% ipython --no-banner

In [1]: import numpy as np

In [2]: import numpy.linalg as la

In [3]: np.set_printoptions(precision=2, suppress=True, linewidth=140, floatmode="fixed")

In [4]: mat = np.load("dump.npy")

In [5]: print(mat)
[[-0.09  0.49  0.08  0.41 -1.34  0.64 -0.45 -0.50  2.25  0.58]
 [ 2.10  3.66  3.84 -1.62  3.48  0.00  2.10 -2.76 -0.18  2.04]
 [ 0.16  0.61  1.53 -0.35  0.91  1.22  1.99 -3.33  0.30  3.31]
 [ 1.55  2.55  0.82 -0.57  0.64 -1.72 -1.91  3.04  0.81 -3.60]
 [ 0.43  0.24  0.15 -0.44  1.15 -0.86 -0.09  1.04 -1.47 -1.23]
 [-1.04 -2.09 -1.49  0.47 -0.63  0.14  0.05  0.33 -1.26  0.01]]

In [6]: B = np.array([[-1, 0, 1],
   ...:     [0, 0, 1],
   ...:     [0, -2, 1],
   ...:     [-1, -2, 0],
   ...:     [1, 0, -1],
   ...:     [1, 1, -2],
   ...:     [1, 0, -1],
   ...:     [1, -2, -2],
   ...:     [1, 0, -1],
   ...:     [1, 2, -1]])

In [7]: print(np.einsum("ij->j", mat))
[ 3.11  5.46  4.93 -2.10  4.21 -0.58  1.69 -2.18  0.45  1.11]

In [8]: print(np.vstack([mat, B.T]).shape)
(9, 10)

In [9]: print(la.matrix_rank(np.vstack([mat, B.T])))
6

In [10]: print(la.matrix_rank(mat @ B))
3

In [11]: B @ mat
Traceback (most recent call last):
  Cell In[11], line 1
    B @ mat
ValueError: matmul: Input operand 1 has a mismatch in its core dimension 0, with gufunc signature (n?,k),(k,m?)->(n?,m?) (size 6 is different from 3)


In [12]: left, sv, Vt = la.svd(mat)

In [13]: print(sv.round(2) + 0)
[9.54 7.39 3.84 0.00 0.00 0.00]

In [14]: B = left[:, :3] @ np.diag(sv[:3]) @ Vt[:3]

In [15]: print(B.round(2) + 0)
[[-0.09  0.49  0.08  0.41 -1.34  0.64 -0.45 -0.50  2.25  0.58]
 [ 2.10  3.66  3.84 -1.62  3.48  0.00  2.10 -2.76 -0.18  2.04]
 [ 0.16  0.61  1.53 -0.35  0.91  1.22  1.99 -3.33  0.30  3.31]
 [ 1.55  2.55  0.82 -0.57  0.64 -1.72 -1.91  3.04  0.81 -3.60]
 [ 0.43  0.24  0.15 -0.44  1.15 -0.86 -0.09  1.04 -1.47 -1.23]
 [-1.04 -2.09 -1.49  0.47 -0.63  0.14  0.05  0.33 -1.26  0.01]]

In [16]: print(la.matrix_rank(B))
3

In [17]: m1 = 0.2 ** np.abs(np.subtract.outer(np.arange(8), np.arange(8)))

In [18]: print(m1.round(2) + 0)
[[1.00 0.20 0.04 0.01 0.00 0.00 0.00 0.00]
 [0.20 1.00 0.20 0.04 0.01 0.00 0.00 0.00]
 [0.04 0.20 1.00 0.20 0.04 0.01 0.00 0.00]
 [0.01 0.04 0.20 1.00 0.20 0.04 0.01 0.00]
 [0.00 0.01 0.04 0.20 1.00 0.20 0.04 0.01]
 [0.00 0.00 0.01 0.04 0.20 1.00 0.20 0.04]
 [0.00 0.00 0.00 0.01 0.04 0.20 1.00 0.20]
 [0.00 0.00 0.00 0.00 0.01 0.04 0.20 1.00]]

In [19]: L = la.cholesky(m1)

In [20]: print(la.eigvalsh(m1).min() > 0)
True

In [21]: print(round(float(np.prod(np.diag(L)) ** 2), 2), round(float(la.det(m1)), 2))
0.75 0.75

In [22]: W0 = np.loadtxt("mat.csv", delimiter=",")

In [23]: print(W0)
[[-4.00 -2.00  2.00  0.00  2.00  4.00  6.00 -4.00 -4.00 -6.00]
 [-4.00 -2.00  2.00  0.00  2.00  4.00  6.00 -4.00 -4.00 -6.00]
 [ 2.00  1.00 -1.00  0.00 -1.00 -2.00 -3.00  2.00  2.00  3.00]
 [ 0.00  0.00  0.00  0.00  0.00  0.00  0.00  0.00  0.00  0.00]
 [ 2.00  1.00 -1.00  0.00 -1.00 -2.00 -3.00  2.00  2.00  3.00]
 [ 4.00  2.00 -2.00  0.00 -2.00 -4.00 -6.00  4.00  4.00  6.00]
 [ 6.00  3.00 -3.00  0.00 -3.00 -6.00 -9.00  6.00  6.00  9.00]
 [ 2.00  1.00 -1.00  0.00 -1.00 -2.00 -3.00  2.00  2.00  3.00]]

In [24]: # row 1 repeats row 0

In [25]: x0 = np.array([-5, 4, -4, -8, -5, -9, 5, -8, 1, -6])

In [26]: print(np.einsum("ij,j->i", W0, x0))
[ 52.00  52.00 -26.00   0.00 -26.00 -52.00 -78.00 -26.00]

In [27]: print(la.norm(W0 @ x0) <= la.norm(W0, 2) * la.norm(x0) + 1e-9)
True

In [28]: print(W0 @ (2 * x0))
[ 104.00  104.00  -52.00    0.00  -52.00 -104.00 -156.00  -52.00]

In [29]: print(W0 * x0)
[[ 20.00  -8.00  -8.00  -0.00 -10.00 -36.00  30.00  32.00  -4.00  36.00]
 [ 20.00  -8.00  -8.00  -0.00 -10.00 -36.00  30.00  32.00  -4.00  36.00]
 [-10.00   4.00   4.00  -0.00   5.00  18.00 -15.00 -16.00   2.00 -18.00]
 [ -0.00   0.00  -0.00  -0.00  -0.00  -0.00   0.00  -0.00   0.00  -0.00]
 [-10.00   4.00   4.00  -0.00   5.00  18.00 -15.00 -16.00   2.00 -18.00]
 [-20.00   8.00   8.00  -0.00  10.00  36.00 -30.00 -32.00   4.00 -36.00]
 [-30.00  12.00  12.00  -0.00  15.00  54.00 -45.00 -48.00   6.00 -54.00]
 [-10.00   4.00   4.00  -0.00   5.00  18.00 -15.00 -16.00   2.00 -18.00]]

In [30]: print((W0 @ x0).argmax())
0

In [31]: print(W0 - W0[0])
[[  0.00   0.00   0.00   0.00   0.00   0.00   0.00   0.00   0.00   0.00]
 [  0.00   0.00   0.00   0.00   0.00   0.00   0.00   0.00   0.00   0.00]
 [  6.00   3.00  -3.00   0.00  -3.00  -6.00  -9.00   6.00   6.00   9.00]
 [  4.00   2.00  -2.00   0.00  -2.00  -4.00  -6.00   4.00   4.00   6.00]
 [  6.00   3.00  -3.00   0.00  -3.00  -6.00  -9.00   6.00   6.00   9.00]
 [  8.00   4.00  -4.00   0.00  -4.00  -8.00 -12.00   8.00   8.00  12.00]
 [ 10.00   5.00  -5.00   0.00  -5.00 -10.00 -15.00  10.00  10.00  15.00]
 [  6.00   3.00  -3.00   0.00  -3.00  -6.00  -9.00   6.00   6.00   9.00]]

In [32]: print(round(float(la.norm(W0)), 2))
29.8

In [33]: np.zeros(8, 10)
Traceback (most recent call last):
  Cell In[33], line 1
    np.zeros(8, 10)
TypeError: Cannot interpret '10' as a data type


In [34]: print(np.unravel_index(np.abs(W0).argmax(), W0.shape))
(np.int64(6), np.int64(6))

In [35]: print(W0.mean(axis=0))
[ 1.00  0.50 -0.50  0.00 -0.50 -1.00 -1.50  1.00  1.00  1.50]

In [36]: r = la.matrix_rank(W0)

In [37]: print(r)
1

In [38]: N = la.svd(W0)[2][r:].T

In [39]: print(np.allclose(W0 @ N, 0))
True

In [40]: print([int(la.matrix_rank(W0[:i])) for i in range(1, len(W0) + 1)])
[1, 1, 1, 1, 1, 1, 1, 1]

In [41]: A = np.load("sample16.npy")

In [42]: print(A)
[[ 14.00 -15.00 -12.00   6.00  -6.00  -6.00  15.00 -15.00  -3.00   0.00 -12.00]
 [-15.00  30.00  20.00 -10.00  10.00  10.00 -25.00  25.00   5.00   0.00  20.00]
 [-12.00  20.00  21.00  -8.00   8.00   8.00 -20.00  20.00   4.00   0.00  16.00]
 [  6.00 -10.00  -8.00   9.00  -4.00  -4.00  10.00 -10.00  -2.00   0.00  -8.00]
 [ -6.00  10.00   8.00  -4.00   9.00   4.00 -10.00  10.00   2.00   0.00   8.00]
 [ -6.00  10.00   8.00  -4.00   4.00   9.00 -10.00  10.00   2.00   0.00   8.00]
 [ 15.00 -25.00 -20.00  10.00 -10.00 -10.00  30.00 -25.00  -5.00   0.00 -20.00]
 [-15.00  25.00  20.00 -10.00  10.00  10.00 -25.00  30.00   5.00   0.00  20.00]
 [ -3.00   5.00   4.00  -2.00   2.00   2.00  -5.00   5.00   6.00   0.00   4.00]
 [  0.00   0.00   0.00   0.00   0.00   0.00   0.00   0.00   0.00   5.00   0.00]
 [-12.00  20.00  16.00  -8.00   8.00   8.00 -20.00  20.00   4.00   0.00  21.00]]

In [43]: # 2 blocks once reordered

In [44]: x0 = np.ones(11)

In [45]: for _ in range(4):
    ...:     x0 = A @ x0
    ...:     x0 /= la.norm(x0)
    ...:     print(round(x0 @ A @ x0, 2))
    ...: 
132.69
134.0
134.0
134.0

In [46]: print(round(la.eigvalsh(A)[-1], 2))
134.0

In [47]: print(x0.round(2) + 0)
[-0.26  0.44  0.35 -0.18  0.18  0.18 -0.44  0.44  0.09  0.00  0.35]

In [48]: B = m1 / np.sqrt((m1 ** 2).mean(axis=1, keepdims=True))

In [49]: print(B[7].round(2) + 0)
[0.00 0.00 0.00 0.00 0.02 0.11 0.55 2.77]

In [50]: print(la.matrix_rank(m1 - m1.mean(axis=1, keepdims=True)))
7

In [51]: print(la.norm(B, axis=1))
[2.83 2.83 2.83 2.83 2.83 2.83 2.83 2.83]

In [52]: w, evecs = la.eigh(A)

In [53]: x0 = np.array([2, 3, 3, 1, 0, 2, 3, 0, -2, -2, 1])

In [54]: print(round(float(x0 @ A @ x0 / (x0 @ x0)), 2), np.round(w[0], 2), round(w[-1], 2))
7.22 5.0 134.0

In [55]: print(x0 @ A @ x0)
325.0

In [56]: print((np.sign(evecs[:, -1].round(6)) == np.sign(evecs[0, -1].round(6))).astype(int))
[1 0 0 1 0 0 1 0 0 0 0]

In [57]: print(np.round(evecs * np.abs(w) @ evecs.T, 2) + 0)
[[ 14.00 -15.00 -12.00   6.00  -6.00  -6.00  15.00 -15.00  -3.00   0.00 -12.00]
 [-15.00  30.00  20.00 -10.00  10.00  10.00 -25.00  25.00   5.00   0.00  20.00]
 [-12.00  20.00  21.00  -8.00   8.00   8.00 -20.00  20.00   4.00   0.00  16.00]
 [  6.00 -10.00  -8.00   9.00  -4.00  -4.00  10.00 -10.00  -2.00   0.00  -8.00]
 [ -6.00  10.00   8.00  -4.00   9.00   4.00 -10.00  10.00   2.00   0.00   8.00]
 [ -6.00  10.00   8.00  -4.00   4.00   9.00 -10.00  10.00   2.00   0.00   8.00]
 [ 15.00 -25.00 -20.00  10.00 -10.00 -10.00  30.00 -25.00  -5.00   0.00 -20.00]
 [-15.00  25.00  20.00 -10.00  10.00  10.00 -25.00  30.00   5.00   0.00  20.00]
 [ -3.00   5.00   4.00  -2.00   2.00   2.00  -5.00   5.00   6.00   0.00   4.00]
 [  0.00   0.00   0.00   0.00   0.00   0.00   0.00   0.00   0.00   5.00   0.00]
 [-12.00  20.00  16.00  -8.00   8.00   8.00 -20.00  20.00   4.00   0.00  21.00]]

In [58]: print(round(la.norm(A, 1), 2), round(float(la.norm(A, np.inf)), 2))
170.0 170.0

In [59]: print(np.round(la.norm(A[2], 1), 2), np.round(la.norm(A[2], np.inf), 2))
137.0 21.0

In [60]: print(la.norm(A, axis=0))
[35.72 59.16 47.42 24.10 24.10 24.10 59.16 59.16 12.81  5.00 47.42]

In [61]: print(np.round(la.norm(A, 2), 2))
134.0

In [62]: print(round(float(la.norm(A) ** 2 / la.norm(A, 2) ** 2), 2))
1.01

In [63]: print(la.norm(A, axis=1).argmax())
1

In [64]: print(np.round(la.norm(A[2] - A[10]), 2))
7.07

In [65]: arr = np.loadtxt("out19.csv", delimiter=",")

In [66]: print(arr)
[[ 6.84 -2.19  1.44  0.44 -0.86  2.20 -5.99]
 [ 8.18 -3.94  2.52  0.45  0.72  3.15 -6.35]
 [ 6.83 -2.66  1.76  0.32 -0.70  2.49 -5.23]
 [ 4.35 -1.86  1.15  0.42 -0.06  1.85 -3.37]
 [ 0.25  0.40 -0.12  0.54  0.11  0.04 -0.35]
 [ 5.54 -2.49  1.26  1.50 -1.24  1.63 -4.04]
 [ 5.84 -1.60  1.28  1.40 -1.14  2.39 -4.52]
 [ 8.05 -3.51  2.10  0.22 -0.17  2.52 -6.13]
 [ 1.54 -0.74  0.54 -0.33  0.55  0.51 -0.66]
 [ 3.83 -2.26  1.06 -0.87  0.90  1.32 -3.43]
 [ 4.05 -1.76  0.85  0.85 -1.27  1.68 -3.99]
 [ 7.47 -3.39  1.85  0.89 -0.87  2.37 -5.78]
 [ 4.25 -1.76  0.69  1.62 -1.83  1.72 -3.41]
 [ 5.63 -2.49  1.91 -1.08  1.19  2.01 -3.46]
 [ 3.85 -1.45  0.74  1.09 -0.30  1.16 -2.93]
 [ 3.83 -1.38  0.74  0.51 -0.30  1.64 -3.82]
 [ 3.94 -2.28  1.42  0.13  0.97  1.31 -2.44]
 [ 4.18 -2.35  2.04 -1.74  2.17  1.21 -2.64]]

In [67]: cen = arr - arr.mean(axis=1)
Traceback (most recent call last):
  Cell In[67], line 1
    cen = arr - arr.mean(axis=1)
ValueError: operands could not be broadcast together with shapes (18,7) (18,) 


In [68]: cen = arr - arr.mean(axis=0)

In [69]: left, sv, Vt = la.svd(cen, full_matrices=False)

In [70]: print(np.searchsorted(np.cumsum(sv ** 2) / (sv ** 2).sum(), 0.9) + 1)
2

In [71]: print((np.sign(left[:, 0]) == np.sign(left[0, 0])).astype(int))
[1 1 1 0 0 1 1 1 0 0 0 1 0 1 0 0 0 0]

In [72]: print(np.abs(Vt[0]).argmax())
0

In [73]: print(sv)
[12.33  5.77  1.77  1.19  1.12  0.82  0.37]

In [74]: print(np.abs(Vt[-1]))
[0.29 0.13 0.89 0.07 0.15 0.18 0.20]

In [75]: C = arr[[0, 4]].astype(float)

In [76]: for _ in range(4):
    ...:     z = la.norm(arr[:, None] - C, axis=-1).argmin(axis=1)
    ...:     C = np.array([arr[z == j].mean(axis=0) for j in range(2)])
    ...: 

In [77]: print(z)
[0 0 0 0 1 0 0 0 1 0 0 0 0 0 0 0 0 0]

In [78]: print(C[1] - C[0])
[-4.52  2.17 -1.22 -0.28  0.50 -1.64  3.72]

In [79]: print(C)
[[ 5.42 -2.34  1.43  0.38 -0.17  1.92 -4.22]
 [ 0.90 -0.17  0.21  0.11  0.33  0.28 -0.51]]
